$ python3 -q
>>> import numpy as np
>>> import numpy.linalg as la
>>> np.set_printoptions(precision=2, suppress=True, linewidth=160)
>>> rnd = lambda a: np.round(a, 2) + 0
>>> arr = 0.9 ** np.abs(np.subtract.outer(np.arange(5), np.arange(5)))
>>> print(rnd(arr))
[[1.   0.9  0.81 0.73 0.66]
 [0.9  1.   0.9  0.81 0.73]
 [0.81 0.9  1.   0.9  0.81]
 [0.73 0.81 0.9  1.   0.9 ]
 [0.66 0.73 0.81 0.9  1.  ]]
>>> u, r1 = arr[0], arr[3]
>>> print(rnd(u @ r1))
3.51
>>> p = (u @ r1) / (u @ u) * u
>>> print(la.matrix_rank(np.outer(u, r1)))
1
>>> print(rnd((r1 - p) @ u))
0.0
>>> print(rnd(p))
[1.02 0.92 0.83 0.75 0.67]
>>> ev, V = la.eig(arr)
>>> print(rnd(arr @ V[:, 0] - ev[0] * V[:, 0]))
[0. 0. 0. 0. 0.]
>>> print(rnd(np.sort(la.eigvals(arr @ arr))))
[ 0.    0.01  0.02  0.21 18.17]
>>> O, V = la.qr(arr[:, :3])[0], la.qr(arr[:, 3:])[0]
>>> s = la.svd(O.T @ V, compute_uv=False)
>>> print(rnd(la.norm(O @ O.T - V @ V.T, 2)))
1.0
>>> print(rnd(np.degrees(np.arccos(s.clip(0, 1)))))
[ 4.24 71.  ]
>>> K = np.load("block13.npy")
>>> print(rnd(K))
[[ 0.11 -0.18  0.18  0.18  0.04]
 [-0.18  0.29 -0.29 -0.29 -0.06]
 [ 0.18 -0.29  0.29  0.29  0.06]
 [ 0.18 -0.29  0.29  0.29  0.06]
 [ 0.04 -0.06  0.06  0.06  0.01]]
>>> x = np.array([0, -3, -2, 5, -2])
>>> a = np.maximum(K @ x, 0)
>>> print(rnd(np.maximum(K @ x, 0) - np.maximum(-K @ x, 0)))
[ 0.99 -1.65  1.65  1.65  0.33]
>>> print(np.flatnonzero(a > 1e-9))
[0 2 3 4]
>>> print(rnd(np.tanh(K @ x)))
[ 0.76 -0.93  0.93  0.93  0.32]
>>> ev, V = la.eigh(K)
>>> x = np.array([0, -1, -5, 0, 2])
>>> print(rnd(x @ K @ x / (x @ x)), rnd(ev[0]), rnd(ev[-1]))
0.13 0.0 1.0
>>> print(rnd(V * np.abs(ev) @ V.T))
[[ 0.11 -0.18  0.18  0.18  0.04]
 [-0.18  0.29 -0.29 -0.29 -0.06]
 [ 0.18 -0.29  0.29  0.29  0.06]
 [ 0.18 -0.29  0.29  0.29  0.06]
 [ 0.04 -0.06  0.06  0.06  0.01]]
>>> print(rnd(x @ K @ x))
3.81
>>> print(rnd(V * np.maximum(ev, 0) @ V.T))
[[ 0.11 -0.18  0.18  0.18  0.04]
 [-0.18  0.29 -0.29 -0.29 -0.06]
 [ 0.18 -0.29  0.29  0.29  0.06]
 [ 0.18 -0.29  0.29  0.29  0.06]
 [ 0.04 -0.06  0.06  0.06  0.01]]
>>> rk = la.matrix_rank(K)
>>> print(rk)
1
>>> ns = la.svd(K)[2][rk:].T
>>> print([int(la.matrix_rank(K[:, :j + 1])) for j in range(5)])
[1, 1, 1, 1, 1]
>>> print(rnd(ns @ ns.T))
[[ 0.89  0.18 -0.18 -0.18 -0.04]
 [ 0.18  0.71  0.29  0.29  0.06]
 [-0.18  0.29  0.71 -0.29 -0.06]
 [-0.18  0.29 -0.29  0.71 -0.06]
 [-0.04  0.06 -0.06 -0.06  0.99]]
>>> print(np.allclose(K @ ns, 0))
True
>>> data = np.array([[2, -1, 1, 0, 1], [-1, 2, 0, 2, 0], [2, -1, 1, 0, 1]])
>>> blk = np.stack([data, -2 * data, data[::-1]])
>>> print(la.matrix_rank(blk))
[2 2 2]
>>> print(np.einsum("bij,cij->bc", blk, blk))
[[ 23 -46  23]
 [-46  92 -46]
 [ 23 -46  23]]
>>> U, s, vt = la.svd(data)
>>> V = vt[:(s > 1e-8).sum()]
>>> rng = np.random.default_rng(88)
>>> x = data[0] + 5 * data[1] + rng.integers(2) * np.eye(5)[2]
>>> print(x)
[-3.  9.  2. 10.  1.]
>>> print(np.allclose(V.T @ V @ x, x))
False
>>> print(rnd(la.norm(x - V.T @ V @ x)))
0.9
>>> print(rnd(V.T @ V))
[[ 0.57 -0.26  0.3   0.04  0.3 ]
 [-0.26  0.45 -0.02  0.43 -0.02]
 [ 0.3  -0.02  0.19  0.17  0.19]
 [ 0.04  0.43  0.17  0.6   0.17]
 [ 0.3  -0.02  0.19  0.17  0.19]]
>>> E = np.vander(np.arange(6) - 2, 4, increasing=True)
>>> print(E)
[[ 1 -2  4 -8]
 [ 1 -1  1 -1]
 [ 1  0  0  0]
 [ 1  1  1  1]
 [ 1  2  4  8]
 [ 1  3  9 27]]
>>> U, s, vt = la.svd(E, full_matrices=False)
>>> print(np.abs(U[:, 0]).round(6).argmax())
5
>>> print(rnd(np.sqrt((s ** 2).sum())), rnd(la.norm(E)))
31.61 31.61
>>> print(rnd(s))
[30.78  6.82  1.84  1.3 ]
>>> print(np.allclose(U * s @ vt, E))
True
>>> print(rnd(vt @ vt.T))
[[1. 0. 0. 0.]
 [0. 1. 0. 0.]
 [0. 0. 1. 0.]
 [0. 0. 0. 1.]]
>>> print(U.shape, s.shape, vt.shape)
(6, 4) (4,) (4, 4)
>>> print((s > 1e-8).sum())
4
>>> print(rnd(U.T @ E @ vt.T))
[[30.78  0.    0.    0.  ]
 [ 0.    6.82  0.    0.  ]
 [ 0.    0.    1.84  0.  ]
 [ 0.    0.    0.    1.3 ]]
>>> print(rnd(s / s[0]))
[1.   0.22 0.06 0.04]
>>> print(rnd(np.cumsum(s ** 2) / np.sum(s ** 2)))
[0.95 0.99 1.   1.  ]
>>> A2 = np.c_[E[:, :2] @ np.array([[-8, -7], [-9, -3]]), np.array([7, 0, 7, 1, 5, 4])]
>>> print(A2)
[[ 10  -1   7]
 [  1  -4   0]
 [ -8  -7   7]
 [-17 -10   1]
 [-26 -13   5]
 [-35 -16   4]]
>>> print(rnd(la.norm(A2 - E @ la.lstsq(E, A2)[0], axis=0)))
[0.   0.   5.99]
>>> print(la.matrix_rank(A2))
3
>>> A2 = E / la.norm(E, axis=1, keepdims=True)
>>> gram = A2 @ A2.T
>>> print(rnd(la.norm(A2, axis=1)))
[1. 1. 1. 1. 1. 1.]
>>> print(rnd(np.degrees(np.arccos(np.clip(gram[0, 2], -1, 1)))))
83.77
>>> print((np.abs(gram) > 0.9).astype(int))
[[1 0 0 0 0 0]
 [0 1 0 0 0 0]
 [0 0 1 0 0 0]
 [0 0 0 1 0 0]
 [0 0 0 0 1 1]
 [0 0 0 0 1 1]]
>>> print(np.argwhere(np.triu(np.abs(gram) > 0.95, 1)))
[[4 5]]
>>> feats = np.loadtxt("x.csv", delimiter=",")
>>> print(rnd(feats))
[[ 3.91  3.    4.04  3.98 -0.13]
 [ 5.42  3.    3.29  4.36  2.13]
 [ 4.48  3.    3.76  4.12  0.71]
 [10.37  3.    0.82  5.59  9.55]
 [ 1.47  3.    5.26  3.37 -3.79]
 [-0.49  3.    6.25  2.88 -6.74]
 [12.95  3.   -0.47  6.24 13.42]
 [ 5.25  3.    3.38  4.31  1.87]
 [ 2.79  3.    4.61  3.7  -1.82]
 [-1.06  3.    6.53  2.73 -7.59]
 [ 5.23  3.    3.38  4.31  1.85]
 [ 0.29  3.    5.85  3.07 -5.56]
 [ 9.81  3.    1.09  5.45  8.72]
 [ 3.41  3.    4.29  3.85 -0.88]
 [ 2.25  3.    4.87  3.56 -2.62]]
>>> x = np.array([-2, 2, -1, -2, -1])
>>> a = np.maximum(feats @ x, 0)
>>> print(rnd(feats * (a > 1e-9)[:, None]))
[[ 0.    0.    0.    0.    0.  ]
 [ 0.    0.    0.    0.    0.  ]
 [ 0.    0.    0.    0.    0.  ]
 [ 0.    0.    0.    0.    0.  ]
 [ 0.    0.    0.    0.    0.  ]
 [-0.49  3.    6.25  2.88 -6.74]
 [ 0.    0.    0.    0.    0.  ]
 [ 0.    0.    0.    0.    0.  ]
 [ 0.    0.    0.    0.    0.  ]
 [-1.06  3.    6.53  2.73 -7.59]
 [ 0.    0.    0.    0.    0.  ]
 [ 0.    0.    0.    0.    0.  ]
 [ 0.    0.    0.    0.    0.  ]
 [ 0.    0.    0.    0.    0.  ]
 [ 0.    0.    0.    0.    0.  ]]
>>> print(np.flatnonzero(a > 1e-9))
[5 9]
>>> print(rnd(feats.T @ a))
[ -4.79  16.33  35.06  15.13 -39.86]
>>> print(rnd(a))
[0.   0.   0.   0.   0.   1.73 0.   0.   0.   3.71 0.   0.   0.   0.   0.  ]
>>> U, s, vt = la.svd(feats)
>>> print(np.argmax(s[:-1] / (s[1:] + 1e-6)) + 1)
2
>>> print(rnd(s))
[33.47 24.35  0.    0.    0.  ]
>>> A2 = U[:, :2] @ np.diag(s[:2]) @ vt[:2]
>>> print(rnd(A2))
[[ 3.91  3.    4.04  3.98 -0.13]
 [ 5.42  3.    3.29  4.36  2.13]
 [ 4.48  3.    3.76  4.12  0.71]
 [10.37  3.    0.82  5.59  9.55]
 [ 1.47  3.    5.26  3.37 -3.79]
 [-0.49  3.    6.25  2.88 -6.74]
 [12.95  3.   -0.47  6.24 13.42]
 [ 5.25  3.    3.38  4.31  1.87]
 [ 2.79  3.    4.61  3.7  -1.82]
 [-1.06  3.    6.53  2.73 -7.59]
 [ 5.23  3.    3.38  4.31  1.85]
 [ 0.29  3.    5.85  3.07 -5.56]
 [ 9.81  3.    1.09  5.45  8.72]
 [ 3.41  3.    4.29  3.85 -0.88]
 [ 2.25  3.    4.87  3.56 -2.62]]
>>> print(rnd(np.abs(feats - A2).max()))
0.0
>>> U, s, vt = la.svd(feats, full_matrices=False)
>>> print((s > 1e-8).sum())
2
>>> print(rnd(np.abs(vt[0])))
[0.68 0.27 0.19 0.44 0.49]
>>> print(np.allclose(U * s @ vt, feats))
True
>>> print(rnd(U.T @ U))
[[1. 0. 0. 0. 0.]
 [0. 1. 0. 0. 0.]
 [0. 0. 1. 0. 0.]
 [0. 0. 0. 1. 0.]
 [0. 0. 0. 0. 1.]]
>>> print(U.shape, s.shape, vt.shape)
(15, 5) (5,) (5, 5)
>>> X = np.load("a.npy")
>>> print(X)
[[ 3.27  0.91  9.35  1.07]
 [ 2.05 -6.65  2.87  6.58]
 [-2.93  1.57 -8.54  4.  ]
 [ 2.62 -1.12  8.46 -4.51]
 [ 8.23 -3.18 -3.44 -3.22]
 [-6.6  -2.08  5.93  4.11]
 [ 3.39 -4.95 -6.88 -4.08]
 [-8.53  2.06 -1.74 -4.47]
 [ 3.33  6.96 -0.91 -6.29]
 [ 3.46  1.6  -9.23 -0.49]
 [-1.16 -4.25 -4.15 -7.96]
 [-8.48  1.41  2.29  4.56]
 [-8.14 -2.1   2.66  4.72]
 [ 7.26 -1.48  2.82 -6.09]
 [-7.88  1.76  5.87  0.6 ]
 [-1.36 -3.28  6.4  -6.81]
 [-0.21 -1.21  7.17  6.86]
 [-1.64  5.97  5.76  5.34]
 [-1.18  1.58 -4.48  8.72]
 [ 2.07 -1.97 -9.5   1.3 ]
 [ 5.68 -4.44  2.4   6.5 ]
 [-2.46  6.57 -0.41  7.12]
 [ 3.3  -0.53 -6.42  6.89]
 [ 1.89 -6.88  3.06  6.3 ]]
>>> Xs = X - X.mean(axis=0)
>>> V = la.svd(Xs)[2][:3]
>>> A2 = Xs - Xs @ V.T @ V
>>> print(rnd((Xs @ V.T).std(axis=0)))
[6.08 5.35 4.59]
>>> print(rnd(np.diag(V.T @ V)))
[0.8  0.22 0.99 0.99]
>>> print(rnd(np.cov(Xs @ V.T, rowvar=False)))
[[38.57  0.    0.  ]
 [ 0.   29.82  0.  ]
 [ 0.    0.   21.99]]
>>> X[:, 4]
Traceback (most recent call last):
  File "<python-input-101>", line 1, in <module>
    X[:, 4]
    ~^^^^^^
IndexError: index 4 is out of bounds for axis 1 with size 4
>>> print(np.count_nonzero(X))
96
>>> print(rnd(la.svd(X, compute_uv=False)))
[30.12 26.37 22.88 16.54]
>>> print(np.abs(X).max())
9.5
>>> A2 = np.c_[X[:, :1] @ np.array([[3]]), np.array([-2, 0, -1, -2, -2, -1, 2, 2, 1, 2, -2, 2, -1, -2, 1, 1, 2, -2, -2, 0, -1, 1, 1, 1])]
>>> print(rnd(A2))
[[  9.81  -2.  ]
 [  6.15   0.  ]
 [ -8.79  -1.  ]
 [  7.86  -2.  ]
 [ 24.69  -2.  ]
 [-19.8   -1.  ]
 [ 10.17   2.  ]
 [-25.59   2.  ]
 [  9.99   1.  ]
 [ 10.38   2.  ]
 [ -3.48  -2.  ]
 [-25.44   2.  ]
 [-24.42  -1.  ]
 [ 21.78  -2.  ]
 [-23.64   1.  ]
 [ -4.08   1.  ]
 [ -0.63   2.  ]
 [ -4.92  -2.  ]
 [ -3.54  -2.  ]
 [  6.21   0.  ]
 [ 17.04  -1.  ]
 [ -7.38   1.  ]
 [  9.9    1.  ]
 [  5.67   1.  ]]
>>> print(rnd(la.norm(la.qr(X)[0].T @ A2, axis=0) ** 2 / ((A2 ** 2).sum(axis=0) + 1e-12)))
[1.   0.12]
>>> print(la.matrix_rank(A2))
2
>>> print(rnd(la.norm(A2 - X @ la.lstsq(X, A2)[0], axis=0)))
[0.   7.13]
>>> U, s, vt = la.svd(data)
>>> print(rnd(s))
[4.21 2.31 0.  ]
>>> A2 = U[:, :2] @ np.diag(s[:2]) @ vt[:2]
>>> print(rnd(np.abs(data - A2).max()))
0.0
>>> print(rnd(la.norm(data - A2) / la.norm(data)))
0.0
>>> print(rnd(A2))
[[ 2. -1.  1.  0.  1.]
 [-1.  2.  0.  2.  0.]
 [ 2. -1.  1.  0.  1.]]
>>> dist = la.norm(X[:, None] - X[None], axis=-1)
>>> print(dist[5].round(6).argsort(kind="stable")[:4])
[ 5 12 14 11]
>>> print((dist + 1e9 * np.eye(24)).round(6).argmin(axis=1))
[ 3 23 18 15  6 12  4 14 13 19  6 12 11  4  5  3  5 21 22  9  1 17 18  1]
>>> print(rnd(dist[:5, :5]))
[[ 0.   11.45 19.17  6.04 14.94]
 [11.45  0.   15.14 13.61 13.64]
 [19.17 15.14  0.   19.99 15.01]
 [ 6.04 13.61 19.99  0.   13.38]
 [14.94 13.64 15.01 13.38  0.  ]]
